In [1]: import numpy as np

In [2]: np.set_printoptions(precision=2, suppress=True, linewidth=160, sign=" ")

In [3]: mat = np.load("a.npy")

In [4]: mat
Out[4]: 
array([[-3., -1.,  3.,  1.,  2.,  2.,  1.],
       [-2.,  1., -3.,  2.,  2.,  1.,  2.],
       [ 2.,  2.,  3.,  0.,  2.,  1.,  1.],
       [ 0.,  0.,  0., -1., -2.,  2., -1.],
       [ 0.,  0.,  0.,  0.,  2.,  0., -2.],
       [ 0.,  0.,  0., -2., -2.,  2., -1.],
       [ 0.,  0.,  0.,  1., -2., -1.,  2.]])

In [5]: q, evecs = np.linalg.qr(mat[:, :2])[0], np.linalg.qr(mat[:, 2:])[0]

In [6]: sv = np.linalg.svd(q.T @ evecs, compute_uv=False)

In [7]: np.degrees(np.arccos(sv.clip(0, 1)))
Out[7]: array([  4.98,  47.71])

In [8]: (sv > 0.9).sum()
Out[8]: np.int64(1)

In [9]: G = mat.T @ mat

In [10]: G
Out[10]: 
array([[17.,  5.,  3., -7., -6., -6., -5.],
       [ 5.,  6.,  0.,  1.,  4.,  1.,  3.],
       [ 3.,  0., 27., -3.,  6.,  6.,  0.],
       [-7.,  1., -3., 11., 10., -3., 10.],
       [-6.,  4.,  6., 10., 28.,  2.,  4.],
       [-6.,  1.,  6., -3.,  2., 15., -1.],
       [-5.,  3.,  0., 10.,  4., -1., 16.]])

In [11]: np.linalg.matrix_rank(G)
Out[11]: np.int64(7)

In [12]: r0, v = mat[5], mat[6]

In [13]: r0 @ r0
Out[13]: np.float64(13.0)

In [14]: r0 @ v
Out[14]: np.float64(-2.0)

In [15]: p = (r0 @ v) / (r0 @ r0) * r0

In [16]: np.linalg.matrix_rank(np.outer(r0, v))
Out[16]: np.int64(1)

In [17]: p
Out[17]: array([-0.  , -0.  , -0.  ,  0.31,  0.31, -0.31,  0.15])

In [18]: np.linalg.matrix_rank(mat)
Out[18]: np.int64(7)

In [19]: mat.sum(axis=0)
Out[19]: array([-3.,  2.,  3.,  1.,  2.,  7.,  2.])

In [20]: np.unravel_index(np.abs(mat).argmax(), mat.shape)
Out[20]: (np.int64(0), np.int64(0))

In [21]: mat.mean(axis=0)
Out[21]: array([-0.43,  0.29,  0.43,  0.14,  0.29,  1.  ,  0.29])

In [22]: round(np.linalg.norm(mat), 2)
Out[22]: np.float64(10.95)

In [23]: np.diff(mat, axis=0)
Out[23]: 
array([[ 1.,  2., -6.,  1.,  0., -1.,  1.],
       [ 4.,  1.,  6., -2.,  0.,  0., -1.],
       [-2., -2., -3., -1., -4.,  1., -2.],
       [ 0.,  0.,  0.,  1.,  4., -2., -1.],
       [ 0.,  0.,  0., -2., -4.,  2.,  1.],
       [ 0.,  0.,  0.,  3.,  0., -3.,  3.]])

In [24]: J = np.load("arr.npy")

In [25]: J
Out[25]: 
array([[-2.03,  2.  , -1.03],
       [-2.03,  2.01, -1.01],
       [-2.03,  2.03, -1.  ],
       [-1.99,  2.01, -1.  ],
       [-1.99,  2.01, -1.02],
       [-1.98,  1.98, -1.01],
       [-1.98,  2.  , -1.01],
       [-1.98,  1.99, -1.  ],
       [-2.01,  2.02, -1.04],
       [-2.01,  2.01, -0.99],
       [-1.97,  2.02, -1.  ],
       [-2.  ,  2.  , -0.98],
       [ 0.01,  0.03, -0.99],
       [ 0.01,  0.01, -1.  ],
       [ 0.01, -0.02, -1.01],
       [ 0.02,  0.01, -0.99],
       [ 0.  ,  0.02, -1.  ],
       [ 0.01,  0.  , -1.  ],
       [-0.02,  0.01, -0.99],
       [ 0.  , -0.05, -0.98],
       [-0.02,  0.02, -1.02],
       [-0.02, -0.02, -0.99],
       [-0.07, -0.03, -1.04],
       [ 0.01,  0.03, -1.02]])

In [26]: labels = J[:, 0] > np.median(J[:, 0])

In [27]: r0 = J[labels].mean(axis=0) - J[~labels].mean(axis=0)

In [28]: r0.round(2) + 0
Out[28]: array([ 2.  , -2.01,  0.  ])

In [29]: ((J - J.mean(axis=0)) @ r0 > 0).astype(int)
Out[29]: array([ 0,  0,  0,  0,  0,  0,  0,  0,  0,  0,  0,  0,  1,  1,  1,  1,  1,  1,  1,  1,  1,  1,  1,  1])

In [30]: (((J - J.mean(axis=0)) @ r0 > 0) == labels).mean()
Out[30]: np.float64(1.0)

In [31]: labels.astype(int)
Out[31]: array([ 0,  0,  0,  0,  0,  0,  0,  0,  0,  0,  0,  0,  1,  1,  1,  1,  1,  1,  1,  1,  1,  1,  1,  1])

In [32]: D = np.linalg.norm(J[:, None] - J[None], axis=-1)

In [33]: np.linalg.matrix_rank(D ** 2)
Out[33]: np.int64(5)

In [34]: np.unravel_index(D.round(6).argmax(), D.shape)
Out[34]: (np.int64(2), np.int64(19))

In [35]: D.shape
Out[35]: (24, 24)

In [36]: D.mean(axis=1).argmax()
Out[36]: np.int64(19)

In [37]: D[19]
Out[37]: 
array([ 2.89,  2.89,  2.91,  2.86,  2.86,  2.84,  2.85,  2.84,  2.89,  2.88,  2.86,  2.86,  0.08,  0.06,  0.04,  0.06,  0.07,  0.05,  0.06,  0.  ,  0.08,
        0.04,  0.09,  0.09])

In [38]: Xs = J - J.mean(axis=0)

In [39]: evecs = np.linalg.svd(Xs)[2][:2]

In [40]: B = Xs - Xs @ evecs.T @ evecs

In [41]: np.round(B.std(axis=0), 2) + 0
Out[41]: array([ 0.  ,  0.  ,  0.01])

In [42]: np.round(np.cov(Xs @ evecs.T, rowvar=False), 2) + 0
Out[42]: 
array([[ 2.09,  0.  ],
       [ 0.  ,  0.  ]])

In [43]: round(float(np.linalg.norm(B) / np.linalg.norm(Xs)), 2)
Out[43]: 0.01

In [44]: (Xs @ evecs.T).std(axis=0)
Out[44]: array([ 1.41,  0.02])

In [45]: x = np.array([3, 2, 3])

In [46]: h1 = np.maximum(J @ x, 0)

In [47]: np.maximum(J @ (3 * x), 0)
Out[47]: array([ 0.,  0.,  0.,  0.,  0.,  0.,  0.,  0.,  0.,  0.,  0.,  0.,  0.,  0.,  0.,  0.,  0.,  0.,  0.,  0.,  0.,  0.,  0.,  0.])

In [48]: np.tanh(J @ x)
Out[48]: 
array([-1.  , -1.  , -1.  , -1.  , -1.  , -1.  , -1.  , -1.  , -1.  , -1.  , -1.  , -1.  , -0.99, -0.99, -1.  , -0.99, -0.99, -0.99, -1.  , -1.  , -1.  ,
       -1.  , -1.  , -0.99])

In [49]: np.flatnonzero(h1 > 1e-9)
Out[49]: array([], dtype=int64)

In [50]: J.T @ h1
Out[50]: array([ 0.,  0.,  0.])

In [51]: rng = np.random.default_rng(590255)

In [52]: X = rng.normal(size=(19, 3)) + 20 * np.array([-2, -1, 1])

In [53]: X
Out[53]: 
array([[-39.88, -19.04,  19.07],
       [-42.8 , -20.45,  21.09],
       [-40.54, -20.59,  20.83],
       [-41.63, -18.82,  16.71],
       [-40.32, -20.48,  22.1 ],
       [-40.44, -19.37,  19.74],
       [-42.45, -20.09,  17.77],
       [-41.16, -17.84,  20.44],
       [-40.45, -20.52,  18.79],
       [-40.18, -20.88,  19.49],
       [-39.65, -19.63,  19.57],
       [-39.92, -20.24,  20.27],
       [-40.41, -20.55,  21.05],
       [-38.81, -18.66,  21.27],
       [-42.14, -19.08,  21.34],
       [-38.83, -19.78,  20.88],
       [-39.64, -19.59,  19.29],
       [-39.39, -19.14,  20.74],
       [-38.9 , -20.99,  21.94]])

In [54]: Uu, sv, Vh = np.linalg.svd(X)

In [55]: np.argmax(sv[:-1] / (sv[1:] + 1e-6)) + 1
Out[55]: np.int64(1)

In [56]: B = Uu[:, :1] @ np.diag(sv[:1]) @ Vh[:1]

In [57]: np.linalg.matrix_rank(X, rtol=0.05)
Out[57]: np.int64(1)

In [58]: np.linalg.matrix_rank(B)
Out[58]: np.int64(1)

In [59]: round(float(np.linalg.norm(X - B) / np.linalg.norm(X)), 2)
Out[59]: 0.03

In [60]: G = np.cov(X, rowvar=False)

In [61]: np.argwhere(np.triu(np.abs(np.corrcoef(X.T)) > 0.8, 1))
Out[61]: array([], shape=(0, 2), dtype=int64)

In [62]: np.median(X, axis=0)
Out[62]: array([-40.32, -19.78,  20.44])

In [63]: round(np.corrcoef(X[:, 1], X[:, 0])[0, 1], 2)
Out[63]: np.float64(-0.04)

In [64]: np.polyfit(X[:, 1], X[:, 0], 1)
Out[64]: array([ -0.05, -41.47])

In [65]: np.linalg.eigvalsh(G)[::-1]
Out[65]: array([ 2.28,  1.11,  0.68])

In [66]: np.argsort(-X.std(axis=0).round(6), kind="stable")
Out[66]: array([ 2,  0,  1])

In [67]: G.shape
Out[67]: (3, 3)

In [68]: np.corrcoef(X.T)
Out[68]: 
array([[ 1.  , -0.04,  0.31],
       [-0.04,  1.  , -0.21],
       [ 0.31, -0.21,  1.  ]])

In [69]: G
Out[69]: 
array([[ 1.4 , -0.04,  0.51],
       [-0.04,  0.74, -0.25],
       [ 0.51, -0.25,  1.94]])

In [70]: w, evecs = np.linalg.eigh(G)

In [71]: x = np.array([-2, -1, 3])

In [72]: evecs * np.sqrt(w) @ evecs.T
Out[72]: 
array([[ 1.16, -0.01,  0.2 ],
       [-0.01,  0.85, -0.11],
       [ 0.2 , -0.11,  1.38]])

In [73]: evecs * np.abs(w) @ evecs.T
Out[73]: 
array([[ 1.4 , -0.04,  0.51],
       [-0.04,  0.74, -0.25],
       [ 0.51, -0.25,  1.94]])

In [74]: labels = X[:, 1] > np.median(X[:, 1])

In [75]: r0 = X[labels].mean(axis=0) - X[~labels].mean(axis=0)

In [76]: labels.astype(int)
Out[76]: array([ 1,  0,  0,  1,  0,  1,  0,  1,  0,  0,  1,  0,  0,  1,  1,  0,  1,  1,  0])

In [77]: ((X - X.mean(axis=0)) @ r0 > 0).astype(int)
Out[77]: array([ 1,  0,  0,  1,  0,  1,  1,  1,  0,  0,  1,  0,  0,  1,  0,  0,  1,  1,  0])

In [78]: r0
Out[78]: array([ 0.18,  1.44, -0.62])

In [79]: np.linalg.matrix_rank(X, rtol=0.1)
Out[79]: np.int64(1)

In [80]: np.abs(np.linalg.svd(X)[2][-1])
Out[80]: array([ 0.28,  0.9 ,  0.32])

In [81]: round(np.log10(np.linalg.cond(X)))
Out[81]: 2

In [82]: E = np.load("block17.npy")

In [83]: E
Out[83]: 
array([[ 4.,  1.,  0.,  0.,  0.,  0.,  0.],
       [ 0.,  4.,  1.,  0.,  0.,  0.,  0.],
       [ 0.,  0.,  4.,  1.,  0.,  0.,  0.],
       [ 0.,  0.,  0.,  4.,  1.,  0.,  0.],
       [ 0.,  0.,  0.,  0.,  4.,  1.,  0.],
       [ 0.,  0.,  0.,  0.,  0.,  4.,  1.],
       [ 0.,  0.,  0.,  0.,  0.,  0.,  4.]])

In [84]: [round(float(x), 2) for x in np.linalg.svd(J, compute_uv=False)[:3]]
Out[84]: [10.49, 3.25, 0.11]

In [85]: np.linalg.matrix_rank(J, rtol=0.1)
Out[85]: np.int64(2)

In [86]: round(float(np.linalg.norm(J, 2) / np.linalg.norm(J)), 2)
Out[86]: 0.96

In [87]: B = E / np.linalg.norm(E, axis=1, keepdims=True)

In [88]: G = B @ B.T

In [89]: (G - 2 * np.eye(7)).round(6).argmax(axis=1)
Out[89]: array([ 1,  0,  1,  2,  3,  6,  5])

In [90]: G[3]
Out[90]: array([ 0.  ,  0.  ,  0.24,  1.  ,  0.24,  0.  ,  0.  ])

In [91]: B = np.linalg.inv(E)

In [92]: round(float(np.linalg.slogdet(E)[0]), 2)
Out[92]: 1.0

In [93]: B.round(2) + 0
Out[93]: 
array([[ 0.25, -0.06,  0.02,  0.  ,  0.  ,  0.  ,  0.  ],
       [ 0.  ,  0.25, -0.06,  0.02,  0.  ,  0.  ,  0.  ],
       [ 0.  ,  0.  ,  0.25, -0.06,  0.02,  0.  ,  0.  ],
       [ 0.  ,  0.  ,  0.  ,  0.25, -0.06,  0.02,  0.  ],
       [ 0.  ,  0.  ,  0.  ,  0.  ,  0.25, -0.06,  0.02],
       [ 0.  ,  0.  ,  0.  ,  0.  ,  0.  ,  0.25, -0.06],
       [ 0.  ,  0.  ,  0.  ,  0.  ,  0.  ,  0.  ,  0.25]])

In [94]: np.linalg.inv(B)
Out[94]: 
array([[ 4.,  1.,  0.,  0.,  0.,  0.,  0.],
       [ 0.,  4.,  1.,  0.,  0.,  0.,  0.],
       [ 0.,  0.,  4.,  1.,  0.,  0.,  0.],
       [ 0.,  0.,  0.,  4.,  1.,  0.,  0.],
       [ 0.,  0.,  0.,  0.,  4.,  1.,  0.],
       [ 0.,  0.,  0.,  0.,  0.,  4.,  1.],
       [ 0.,  0.,  0.,  0.,  0.,  0.,  4.]])

In [95]: np.allclose(B, E.T)
Out[95]: False

In [96]: feats = np.loadtxt("mat.csv", delimiter=",")

In [97]: feats
Out[97]: 
array([[  6.,   5.,  -5.,  -4.,  -3.],
       [  5.,  30., -25., -20., -15.],
       [ -5., -25.,  30.,  20.,  15.],
       [ -4., -20.,  20.,  21.,  12.],
       [ -3., -15.,  15.,  12.,  14.]])

In [98]: Uu, sv, Vh = np.linalg.svd(feats)

In [99]: sv
Out[99]: array([ 81.,   5.,   5.,   5.,   5.])

In [100]: np.argmax(sv[:-1] / (sv[1:] + 1e-6)) + 1
Out[100]: np.int64(1)

In [101]: B = Uu[:, :1] @ np.diag(sv[:1]) @ Vh[:1]

In [102]: round(np.abs(feats - B).max(), 2)
Out[102]: np.float64(4.93)

In [103]: B
Out[103]: 
array([[  1.07,   5.33,  -5.33,  -4.26,  -3.2 ],
       [  5.33,  26.64, -26.64, -21.32, -15.99],
       [ -5.33, -26.64,  26.64,  21.32,  15.99],
       [ -4.26, -21.32,  21.32,  17.05,  12.79],
       [ -3.2 , -15.99,  15.99,  12.79,   9.59]])

In [104]: np.linalg.matrix_rank(B)
Out[104]: np.int64(1)

In [105]: labels = rng.permutation(5)

In [106]: labels
Out[106]: array([ 0,  1,  2,  4,  3])

In [107]: B = feats[labels][:, labels]

In [108]: np.sort(np.abs(np.linalg.eigvals(B)))
Out[108]: array([  5.,   5.,   5.,   5.,  81.])

In [109]: np.round(np.linalg.det(B), 2), round(np.linalg.det(feats[labels]), 2)
Out[109]: (np.float64(50625.0), np.float64(-50625.0))

In [110]: np.diag(B)
Out[110]: array([  6.,  30.,  30.,  14.,  21.])

In [111]: np.trace(B)
Out[111]: np.float64(101.0)

In [112]: r0 = np.array([2, 2]) + 0.5

In [113]: W0 = np.outer(r0, r0) / (r0 @ r0)

In [114]: W0
Out[114]: 
array([[ 0.5,  0.5],
       [ 0.5,  0.5]])

In [115]: np.round(np.linalg.det(2 * W0), 2), round(np.linalg.det(W0), 2)
Out[115]: (np.float64(0.0), np.float64(0.0))

In [116]: np.round(np.poly(W0), 2) + 0
Out[116]: array([ 1., -1.,  0.])

In [117]: round(float(np.linalg.det(W0.T)), 2)
Out[117]: 0.0

In [118]: Uu, sv, Vh = np.linalg.svd(J)

In [119]: np.argmax(sv[:-1] / (sv[1:] + 1e-6)) + 1
Out[119]: np.int64(2)

In [120]: B = Uu[:, :2] @ np.diag(sv[:2]) @ Vh[:2]

In [121]: np.linalg.matrix_rank(B)
Out[121]: np.int64(2)

In [122]: np.linalg.matrix_rank(J, rtol=0.05)
Out[122]: np.int64(2)

In [123]: w, evecs = np.linalg.eigh(W0)

In [124]: np.round(np.linalg.svd(W0, compute_uv=False), 2) + 0
Out[124]: array([ 1.,  0.])

In [125]: w.sum(), np.trace(W0)
Out[125]: (np.float64(1.0), np.float64(1.0))

In [126]: np.round(evecs.T @ W0 @ evecs, 2) + 0
Out[126]: 
array([[ 0.,  0.],
       [ 0.,  1.]])

In [127]: w
Out[127]: array([ 0.,  1.])

In [128]: np.abs(evecs[:, -1])
Out[128]: array([ 0.71,  0.71])

In [129]: np.round(evecs.T @ evecs, 2) + 0
Out[129]: 
array([[ 1.,  0.],
       [ 0.,  1.]])

In [130]: W0.sum(axis=1)
Out[130]: array([ 1.,  1.])

In [131]: W0 @ np.ones(2)
Out[131]: array([ 1.,  1.])

In [132]: np.linalg.matrix_power(W0, 2)
Out[132]: 
array([[ 0.5,  0.5],
       [ 0.5,  0.5]])

In [133]: p = np.eye(2)[1]

In [134]: for _ in range(5):
     ...:     p = p @ W0
     ...:     print(p.round(2))
     ...: 
[ 0.5  0.5]
[ 0.5  0.5]
[ 0.5  0.5]
[ 0.5  0.5]
[ 0.5  0.5]

In [135]: F = np.load("w.npy")

In [136]: F
Out[136]: 
array([[-2.02, -1.01, -0.99, -0.01,  0.98,  1.01],
       [-1.96, -0.99, -1.01,  0.  ,  1.  ,  0.99],
       [-2.01, -0.96, -0.99,  0.02,  1.02,  0.98],
       [-1.97, -0.99, -0.97, -0.02,  1.01,  1.  ],
       [-2.04, -1.01, -0.99, -0.04,  0.99,  1.  ],
       [-2.04, -1.  , -0.95, -0.01,  1.  ,  1.02],
       [-1.99, -0.99, -1.  ,  0.01,  1.04,  1.  ],
       [-2.03, -1.02, -0.97,  0.01,  1.03,  1.02],
       [-2.01, -0.98, -1.  ,  0.  ,  1.  ,  1.  ],
       [-1.97, -1.01, -1.02,  0.01,  1.  ,  1.  ],
       [-2.02, -1.01, -1.03, -0.01,  1.  ,  1.02],
       [-2.  , -0.96, -1.01,  0.02,  1.02,  1.04],
       [-1.98, -1.03, -1.  , -0.01,  1.01,  1.03],
       [-1.98, -0.98, -0.99,  0.04,  0.95,  1.  ],
       [ 0.98,  0.  ,  1.98, -1.98, -2.03,  1.  ],
       [ 1.03, -0.01,  1.98, -1.95, -2.  ,  0.99],
       [ 1.02,  0.  ,  1.97, -1.99, -2.03,  1.02],
       [ 1.  ,  0.01,  2.  , -2.  , -1.97,  1.02],
       [ 0.99, -0.02,  2.  , -2.01, -1.96,  1.  ],
       [ 0.99, -0.05,  1.99, -2.  , -1.97,  0.99],
       [ 1.02,  0.03,  1.99, -1.97, -1.99,  1.03],
       [ 1.01,  0.03,  2.  , -2.  , -2.01,  1.  ],
       [ 1.01,  0.04,  2.  , -1.99, -2.  ,  0.99],
       [ 1.03, -0.02,  2.01, -2.02, -1.98,  1.01],
       [ 1.01,  0.  ,  2.02, -1.95, -1.99,  1.  ],
       [ 1.  ,  0.02,  2.01, -1.99, -2.01,  1.01],
       [ 0.98, -0.02,  1.99, -2.  , -1.94,  1.  ],
       [ 1.  ,  0.01,  1.98, -2.02, -2.02,  1.01]])

In [137]: labels = rng.permutation(6)

In [138]: B = F[:, labels] * rng.choice([-1, 1], 6)

In [139]: B
Out[139]: 
array([[-1.01, -2.02,  1.01,  0.99, -0.01,  0.98],
       [-0.99, -1.96,  0.99,  1.01,  0.  ,  1.  ],
       [-0.98, -2.01,  0.96,  0.99,  0.02,  1.02],
       [-1.  , -1.97,  0.99,  0.97, -0.02,  1.01],
       [-1.  , -2.04,  1.01,  0.99, -0.04,  0.99],
       [-1.02, -2.04,  1.  ,  0.95, -0.01,  1.  ],
       [-1.  , -1.99,  0.99,  1.  ,  0.01,  1.04],
       [-1.02, -2.03,  1.02,  0.97,  0.01,  1.03],
       [-1.  , -2.01,  0.98,  1.  ,  0.  ,  1.  ],
       [-1.  , -1.97,  1.01,  1.02,  0.01,  1.  ],
       [-1.02, -2.02,  1.01,  1.03, -0.01,  1.  ],
       [-1.04, -2.  ,  0.96,  1.01,  0.02,  1.02],
       [-1.03, -1.98,  1.03,  1.  , -0.01,  1.01],
       [-1.  , -1.98,  0.98,  0.99,  0.04,  0.95],
       [-1.  ,  0.98, -0.  , -1.98, -1.98, -2.03],
       [-0.99,  1.03,  0.01, -1.98, -1.95, -2.  ],
       [-1.02,  1.02, -0.  , -1.97, -1.99, -2.03],
       [-1.02,  1.  , -0.01, -2.  , -2.  , -1.97],
       [-1.  ,  0.99,  0.02, -2.  , -2.01, -1.96],
       [-0.99,  0.99,  0.05, -1.99, -2.  , -1.97],
       [-1.03,  1.02, -0.03, -1.99, -1.97, -1.99],
       [-1.  ,  1.01, -0.03, -2.  , -2.  , -2.01],
       [-0.99,  1.01, -0.04, -2.  , -1.99, -2.  ],
       [-1.01,  1.03,  0.02, -2.01, -2.02, -1.98],
       [-1.  ,  1.01, -0.  , -2.02, -1.95, -1.99],
       [-1.01,  1.  , -0.02, -2.01, -1.99, -2.01],
       [-1.  ,  0.98,  0.02, -1.99, -2.  , -1.94],
       [-1.01,  1.  , -0.01, -1.98, -2.02, -2.02]])

In [140]: Uu, _, Vh = np.linalg.svd(F.T @ B)

In [141]: np.round(np.linalg.lstsq(F, B)[0], 2) + 0
Out[141]: 
array([[ 0.,  1.,  0.,  0.,  0.,  0.],
       [ 0.,  0., -1.,  0.,  0.,  0.],
       [ 0.,  0.,  0., -1.,  0.,  0.],
       [ 0.,  0.,  0.,  0.,  1.,  0.],
       [ 0.,  0.,  0.,  0.,  0.,  1.],
       [-1.,  0.,  0.,  0.,  0.,  0.]])
